% ipython --no-banner

In [1]: import numpy as np

In [2]: from numpy import linalg as LA

In [3]: np.set_printoptions(precision=4, suppress=True, linewidth=140, sign=" ")

In [4]: F = -2 * np.eye(3) + np.eye(3, k=1)

In [5]: F
Out[5]: 
array([[-2.,  1.,  0.],
       [ 0., -2.,  1.],
       [ 0.,  0., -2.]])

In [6]: r0 = np.array([-1, -2, -2])

In [7]: A2 = F + np.outer(r0, np.eye(3)[1])

In [8]: LA.matrix_rank(A2 - F)
Out[8]: np.int64(1)

In [9]: F @ F
Out[9]: 
array([[ 4., -4.,  1.],
       [ 0.,  4., -4.],
       [ 0.,  0.,  4.]])

In [10]: np.prod(np.diag(F)), np.round(LA.det(F), 4)
Out[10]: (np.float64(-8.0), np.float64(-8.0))

In [11]: A2 = F / LA.norm(F, axis=1, keepdims=True)

In [12]: G = A2 @ A2.T

In [13]: (G - 2 * np.eye(3)).round(6).argmax(axis=1)
Out[13]: array([ 2,  0,  0])

In [14]: (np.abs(G) > 0.9).astype(int)
Out[14]: 
array([[ 1,  0,  0],
       [ 0,  1,  0],
       [ 0,  0,  1]])

In [15]: G
Out[15]: 
array([[ 1.    , -0.4   ,  0.    ],
       [-0.4   ,  1.    , -0.4472],
       [ 0.    , -0.4472,  1.    ]])

In [16]: G[2]
Out[16]: array([ 0.    , -0.4472,  1.    ])

In [17]: x = np.array([0, 0, 1])

In [18]: h = np.maximum(F @ x, 0)

In [19]: F.T @ h
Out[19]: array([ 0., -2.,  1.])

In [20]: np.maximum(F @ (3 * x), 0)
Out[20]: array([ 0.,  3.,  0.])

In [21]: h
Out[21]: array([ 0.,  1.,  0.])

In [22]: X = np.loadtxt("test7.csv", delimiter=",")

In [23]: X
Out[23]: 
array([[  3.8652,  -0.1367,  -1.2751,   3.2826, -25.4447],
       [ -5.5896,   1.1493,  -0.3275,  -2.459 ,   0.0553],
       [  0.1077,   1.4537,  -3.3142,   1.4247,  11.8357],
       [ -0.3842,   1.0863,   1.6065,  15.0712, -26.4805],
       [ -0.7245,  -3.3234,  -0.2383,   2.9277,  -5.0217],
       [  3.2397,   1.5754,   4.0294,  -5.99  ,  23.1459],
       [ 12.8894,  -0.4991,   4.7298,  -0.546 ,  24.4884],
       [ -0.9867,  -1.5622,   2.3272,   8.9571,  13.6668],
       [  1.0987,  -1.0808,  -0.7623,  11.6109, -11.4032],
       [ -9.1025,   2.2185,   1.6572,   4.646 , -22.1969],
       [ -0.323 ,   1.2927,  -1.1318,  14.1731,  -9.5775],
       [  4.2416,  -0.2486,  -3.0178,  -3.9199, -10.2994],
       [  2.083 ,   0.244 ,   1.6066,   6.0753,  26.2802]])

In [24]: C = X[[12, 0]].astype(float)

In [25]: for _ in range(7):
    ...:     labels = LA.norm(X[:, None] - C, axis=-1).argmin(axis=1)
    ...:     C = np.array([X[labels == j].mean(axis=0) for j in range(2)])
    ...: 

In [26]: labels
Out[26]: array([ 1,  1,  0,  1,  1,  0,  0,  0,  1,  1,  1,  1,  0])

In [27]: C[1] - C[0]
Out[27]: array([ -4.3314,  -0.1227,  -2.3119,   3.6824, -33.6795])
